% python3 -q
>>> import numpy as np
>>> import numpy.linalg as la
>>> np.set_printoptions(precision=1, suppress=True, linewidth=160)
>>> sigma = 5 * 0.9 ** np.arange(4)
>>> Q, _ = la.qr(np.array([[1.4, 1.0, 0.0, 0.9],
...     [0.8, 1.8, 1.6, -1.2],
...     [-0.6, 1.1, -0.8, 1.4],
...     [0.9, 0.3, -0.3, -1.1]]))
>>> rng = np.random.default_rng(382)
>>> X = rng.normal(size=(20, 4)) * sigma @ Q
>>> X
array([[ -0.9,  -1.7,  -4.3,   1.3],
       [ -1.4,  -0.6,   1.1,   2.9],
       [  0.5,  -6.4,   2.4,  -1.6],
       [ -0.7,   2.6,   1. ,  -0.9],
       [ -4.7,  -3.2,  -0.6, -11. ],
       [ -2.9,   1.9,  -1.7,  -2.3],
       [ -2.2,   2.2,  -2.4,   1.5],
       [ -3. ,   2.3,  -5.5,  -5.2],
       [  8. ,   7.5,   2.3,   3.2],
       [ -0.4,  -0.1,  -7.3,  -0.1],
       [-10.7,  -0.7,  -5.3,   3. ],
       [ -4.4,   3.1,  -3.6,  -2.4],
       [ -1.1,   2.7, -13.5,  -0.9],
       [ -3.2,  -6.3,  10.9,   1.4],
       [ -0.4,  -2.3,   4.6,  -0.9],
       [  1.1,   1.8,   0.8,   0.3],
       [ -8. ,  -2.5,   0.5,   5.4],
       [  1.2,  -3.9,   1.1,   1.2],
       [  0.7,  -7.5,  -8.6,  -5.3],
       [ -5.1,   1. ,   1.2,  -1.7]])
>>> Ac = (X - X.mean(axis=0)) / X.std(axis=0)
>>> Ac.std(axis=0)
array([1., 1., 1., 1.])
>>> np.argwhere(np.abs(Ac) > 2)
array([[ 4,  3],
       [ 8,  0],
       [ 8,  1],
       [10,  0],
       [12,  2],
       [13,  2]])
>>> coef = la.lstsq(np.delete(Ac, 2, axis=1), Ac[:, 2])[0]
>>> np.abs(coef).argmax()
np.int64(1)
>>> coef
array([ 0.2, -0.3,  0.3])
>>> Ac = X - X.mean(axis=1)
Traceback (most recent call last):
  File "<python-input-14>", line 1, in <module>
    Ac = X - X.mean(axis=1)
         ~~^~~~~~~~~~~~~~~~
ValueError: operands could not be broadcast together with shapes (20,4) (20,) 
>>> Ac = X - X.mean(axis=0)
>>> U, sigma, VT = la.svd(Ac, full_matrices=False)
>>> la.matrix_rank(Ac)
np.int64(4)
>>> round((sigma ** 2).sum() ** 2 / (sigma ** 4).sum(), 1)
np.float64(3.3)
>>> np.searchsorted(np.cumsum(sigma ** 2) / (sigma ** 2).sum(), 0.9) + 1
np.int64(4)
>>> np.round(Ac.mean(axis=0), 1) + 0
array([0., 0., 0., 0.])
>>> VT[0] * np.sign(VT[0, np.abs(VT[0]).argmax()])
array([ 0.1, -0.2,  0.9,  0.2])
>>> basis = X[[2, 0]].astype(float)
>>> for _ in range(6):
...     lab = la.norm(X[:, None] - basis, axis=-1).argmin(axis=1)
...     basis = np.array([X[lab == j].mean(axis=0) for j in range(2)])
... 
>>> lab
array([1, 1, 0, 1, 0, 1, 1, 1, 1, 1, 1, 1, 1, 0, 0, 1, 1, 0, 1, 1])
>>> basis[1] - basis[0]
array([-0.8,  5.2, -6.7,  2.1])
>>> Ac = X - X.mean(axis=0)
>>> vecs = la.svd(Ac)[2][:3]
>>> A2 = Ac - Ac @ vecs.T @ vecs
>>> A2.std(axis=0)
array([1. , 1.9, 0.9, 1.6])
>>> np.round(la.norm(A2) / la.norm(Ac), 1)
np.float64(0.3)
>>> la.norm(A2, axis=1).round(6).argmax()
np.int64(4)
>>> J = np.loadtxt("layer17.csv", delimiter=",")
>>> J
array([[2., 4., 2., 0., 2.],
       [0., 4., 2., 1., 0.],
       [0., 2., 1., 0., 2.],
       [0., 2., 1., 0., 1.]])
>>> def softmax(z):
...     e = np.exp(z - z.max(axis=-1, keepdims=True))
...     return e / e.sum(axis=-1, keepdims=True)
... 
>>> softmax(J).sum(axis=1)
array([1., 1., 1., 1.])
>>> np.round(softmax(J[0] + 2), 1) + 0
array([0.1, 0.7, 0.1, 0. , 0.1])
>>> np.round(softmax(J[0]), 1) + 0
array([0.1, 0.7, 0.1, 0. , 0.1])
>>> scores = J @ J.T / np.sqrt(5)
>>> softmax(scores).round(6).argmax(axis=1)
array([0, 1, 0, 0])
>>> np.round(softmax(scores + np.triu(np.full(scores.shape, -np.inf), 1)), 1) + 0
array([[1. , 0. , 0. , 0. ],
       [0.4, 0.6, 0. , 0. ],
       [0.8, 0.1, 0.1, 0. ],
       [0.6, 0.3, 0.1, 0. ]])
>>> A2 = np.array([[0, -1, 1], [-1, -1, 2]])
>>> basis = np.kron(A2, J)
>>> basis.shape
(8, 15)
>>> basis
array([[ 0.,  0.,  0.,  0.,  0., -2., -4., -2., -0., -2.,  2.,  4.,  2.,  0.,  2.],
       [ 0.,  0.,  0.,  0.,  0., -0., -4., -2., -1., -0.,  0.,  4.,  2.,  1.,  0.],
       [ 0.,  0.,  0.,  0.,  0., -0., -2., -1., -0., -2.,  0.,  2.,  1.,  0.,  2.],
       [ 0.,  0.,  0.,  0.,  0., -0., -2., -1., -0., -1.,  0.,  2.,  1.,  0.,  1.],
       [-2., -4., -2., -0., -2., -2., -4., -2., -0., -2.,  4.,  8.,  4.,  0.,  4.],
       [-0., -4., -2., -1., -0., -0., -4., -2., -1., -0.,  0.,  8.,  4.,  2.,  0.],
       [-0., -2., -1., -0., -2., -0., -2., -1., -0., -2.,  0.,  4.,  2.,  0.,  4.],
       [-0., -2., -1., -0., -1., -0., -2., -1., -0., -1.,  0.,  4.,  2.,  0.,  2.]])
>>> t3 = np.stack([J, 4 * J, J[::-1]])
>>> la.matrix_rank(t3.reshape(3, -1))
np.int64(2)
>>> t3.shape
(3, 4, 5)
>>> la.matrix_rank(t3)
array([4, 4, 4])
>>> np.einsum("bij,cij->bc", t3, t3)
array([[  64.,  256.,   44.],
       [ 256., 1024.,  176.],
       [  44.,  176.,   64.]])
>>> t3.sum(axis=0)
array([[10., 22., 11.,  0., 11.],
       [ 0., 22., 11.,  5.,  2.],
       [ 0., 14.,  7.,  1., 10.],
       [ 2., 14.,  7.,  0.,  7.]])
>>> F = np.load("m.npy")
>>> F
array([[-0.3, -1.2,  0.3, -0.4,  1.7,  0.4],
       [ 0. , -1.2,  0. , -0.4,  1.3, -0.1],
       [-0.9,  1.9,  0.6, -0.8,  0.8,  1.4],
       [ 1.2,  0.1, -1. , -0.5,  0.5,  0.6],
       [ 0.5, -0.4,  0.8,  0. , -0.3,  0.2]])
>>> w1 = np.array([[3, -2, 0],
...     [-2, 2, 1],
...     [3, -1, 1],
...     [0, 0, -3],
...     [1, -2, 2],
...     [-3, -2, 1]])
>>> coef = np.array([4, 3, 3])
>>> H = np.maximum(F @ w1 + coef, 0)
>>> la.matrix_rank(H)
np.int64(3)
>>> (H > 0).mean(axis=0)
array([0.8, 0.4, 1. ])
>>> basis = np.array([[-3, 3, 2], [-2, 3, 3], [0, -2, 0]])
>>> H @ basis
array([[-20.7,   6.5,  13.8],
       [-24. ,  13. ,  16. ],
       [ -7.2, -11. ,  10.8],
       [ -9.3,  -1.1,   6.2],
       [-24.6,  19.2,  17.4]])
>>> A2 = F / np.sqrt((F ** 2).mean(axis=1, keepdims=True))
>>> la.norm(A2, axis=1)
array([2.4, 2.4, 2.4, 2.4, 2.4])
>>> A2[4]
array([ 1.1, -0.9,  1.8,  0. , -0.7,  0.5])
>>> la.matrix_rank(A2) == la.matrix_rank(F)
np.True_
>>> np.round(F - F.mean(axis=1, keepdims=True), 1) + 0
array([[-0.4, -1.3,  0.2, -0.5,  1.6,  0.3],
       [ 0.1, -1.1,  0.1, -0.3,  1.4,  0. ],
       [-1.4,  1.4,  0.1, -1.3,  0.3,  0.9],
       [ 1. ,  0. , -1.2, -0.6,  0.4,  0.4],
       [ 0.4, -0.5,  0.7, -0.1, -0.4,  0.1]])
>>> round(F[2] @ F[3], 1)
np.float64(0.1)
>>> round(la.norm(F, "nuc"), 1)
np.float64(8.8)
>>> round(float(la.norm(F) ** 2 / la.norm(F, 2) ** 2), 1)
2.4
>>> la.norm(F, axis=1)
array([2.2, 1.8, 2.8, 1.8, 1.1])
>>> round(float(la.norm(F[2], 1)), 1), round(float(la.norm(F[2], np.inf)), 1)
(6.4, 1.9)
>>> mat = np.load("a.npy")
>>> mat
array([[ 1, -1,  1, -1],
       [ 1,  0,  0,  0],
       [ 1,  1,  1,  1],
       [ 1,  2,  4,  8],
       [ 1,  3,  9, 27],
       [ 1,  4, 16, 64]])
>>> # column 3 is much longer than the rest
>>> lab = rng.permutation(4)
>>> A2 = mat[:, lab] * rng.choice([-1, 1], 4)
>>> A2
array([[-1, -1,  1,  1],
       [ 0, -1,  0,  0],
       [ 1, -1,  1, -1],
       [ 8, -1,  4, -2],
       [27, -1,  9, -3],
       [64, -1, 16, -4]])
>>> U, _, VT = la.svd(mat.T @ A2)
>>> np.round(la.lstsq(mat, A2)[0], 1) + 0
array([[ 0., -1.,  0.,  0.],
       [ 0.,  0.,  0., -1.],
       [ 0.,  0.,  1.,  0.],
       [ 1.,  0.,  0.,  0.]])
>>> lab
array([3, 0, 2, 1])
>>> proj = mat @ la.solve(mat.T @ mat, mat.T)
>>> np.allclose(proj @ proj, proj)
True
>>> np.round(np.trace(proj), 1)
np.float64(4.0)
>>> proj.round(1) + 0
array([[ 1. ,  0.1, -0.1,  0. ,  0.1,  0. ],
       [ 0.1,  0.6,  0.4,  0. , -0.2,  0.1],
       [-0.1,  0.4,  0.5,  0.3,  0. ,  0. ],
       [ 0. ,  0. ,  0.3,  0.5,  0.4, -0.1],
       [ 0.1, -0.2,  0. ,  0.4,  0.6,  0.1],
       [ 0. ,  0.1,  0. , -0.1,  0.1,  1. ]])
>>> np.round(proj @ mat[:, 1], 1) + 0
array([-1.,  0.,  1.,  2.,  3.,  4.])
>>> U, sigma, VT = la.svd(mat)
>>> np.argmax(sigma[:-1] / (sigma[1:] + 1e-6)) + 1
np.int64(1)
>>> A2 = U[:, :1] @ np.diag(sigma[:1]) @ VT[:1]
>>> round(np.abs(mat - A2).max(), 1)
np.float64(1.7)
>>> A2.round(1) + 0
array([[ 0. , -0.1, -0.2, -0.7],
       [ 0. ,  0. ,  0. ,  0. ],
       [ 0. ,  0.1,  0.3,  1.3],
       [ 0.2,  0.6,  2.3,  8.6],
       [ 0.6,  2. ,  7.3, 27.5],
       [ 1.3,  4.6, 17. , 63.7]])
>>> np.round(la.norm(mat - A2) / la.norm(mat), 1)
np.float64(0.1)
>>> la.matrix_rank(A2)
np.int64(1)
>>> m1 = np.load("case8.npy")
>>> m1
array([[-64, -16, -56],
       [ 40,  10,  35],
       [ 48,  12,  42],
       [ 32,   8,  28],
       [ 56,  14,  49],
       [-72, -18, -63]])
>>> # looks like rank 1
>>> U, sigma, VT = la.svd(m1)
>>> vecs = VT[:(sigma > 1e-8).sum()]
>>> vec = m1[2] + 5 * m1[4] + rng.integers(2) * np.eye(3)[0]
>>> vec
array([329.,  82., 287.])
>>> la.matrix_rank(np.vstack([m1, vec]))
np.int64(2)
>>> np.round(vecs.T @ vecs, 1) + 0
array([[0.5, 0.1, 0.5],
       [0.1, 0. , 0.1],
       [0.5, 0.1, 0.4]])
>>> np.allclose(vecs.T @ vecs @ vec, vec)
False
>>> round(la.norm(vec - vecs.T @ vecs @ vec), 1)
np.float64(0.7)
>>> la.matrix_rank(m1, rtol=0.1)
np.int64(1)
>>> [round(float(x), 1) for x in la.svd(m1, compute_uv=False)[:3]]
[178.1, 0.0, 0.0]
>>> np.round(la.norm(m1, 2) / la.norm(m1), 1)
np.float64(1.0)
>>> la.cond(m1) > 100
np.True_
>>> np.unique(m1.round(6), axis=0).shape
(6, 3)
>>> try:
...     la.inv(m1)
... except la.LinAlgError as e:
...     print(e)
... 
Last 2 dimensions of the array must be square
>>> U, sigma, VT = la.svd(m1, full_matrices=False)
>>> np.cumsum(sigma ** 2) / np.sum(sigma ** 2)
array([1., 1., 1.])
>>> sigma.round(1) + 0
array([178.1,   0. ,   0. ])
>>> np.round(np.sqrt((sigma ** 2).sum()), 1), np.round(la.norm(m1), 1)
(np.float64(178.1), np.float64(178.1))
>>> np.round(U.T @ m1 @ VT.T, 1) + 0
array([[178.1,   0. ,   0. ],
       [  0. ,   0. ,   0. ],
       [  0. ,   0. ,   0. ]])
>>> np.abs(U[:, 0]).round(6).argmax()
np.int64(5)
>>> A = np.load("x.npy")
>>> A.round(1) + 0
array([[ 0.1, -0.1,  0.2,  0.1,  0. ,  0.1, -0.1],
       [-0.1,  0.1, -0.2, -0.1,  0. , -0.1,  0.1],
       [ 0.2, -0.2,  0.4,  0.3,  0.1,  0.2, -0.2],
       [ 0.1, -0.1,  0.3,  0.2,  0. ,  0.1, -0.1],
       [ 0. ,  0. ,  0.1,  0. ,  0. ,  0. ,  0. ],
       [ 0.1, -0.1,  0.2,  0.1,  0. ,  0.1, -0.1],
       [-0.1,  0.1, -0.2, -0.1,  0. , -0.1,  0.1]])
>>> # rows 0 and 5 are equal
>>> lab = rng.permutation(7)
>>> lab
array([5, 3, 2, 4, 6, 0, 1])
>>> A2 = A[lab][:, lab]
>>> A2.round(1) + 0
array([[ 0.1,  0.1,  0.2,  0. , -0.1,  0.1, -0.1],
       [ 0.1,  0.2,  0.3,  0. , -0.1,  0.1, -0.1],
       [ 0.2,  0.3,  0.4,  0.1, -0.2,  0.2, -0.2],
       [ 0. ,  0. ,  0.1,  0. ,  0. ,  0. ,  0. ],
       [-0.1, -0.1, -0.2,  0. ,  0.1, -0.1,  0.1],
       [ 0.1,  0.1,  0.2,  0. , -0.1,  0.1, -0.1],
       [-0.1, -0.1, -0.2,  0. ,  0.1, -0.1,  0.1]])
>>> np.allclose(A2, A)
False
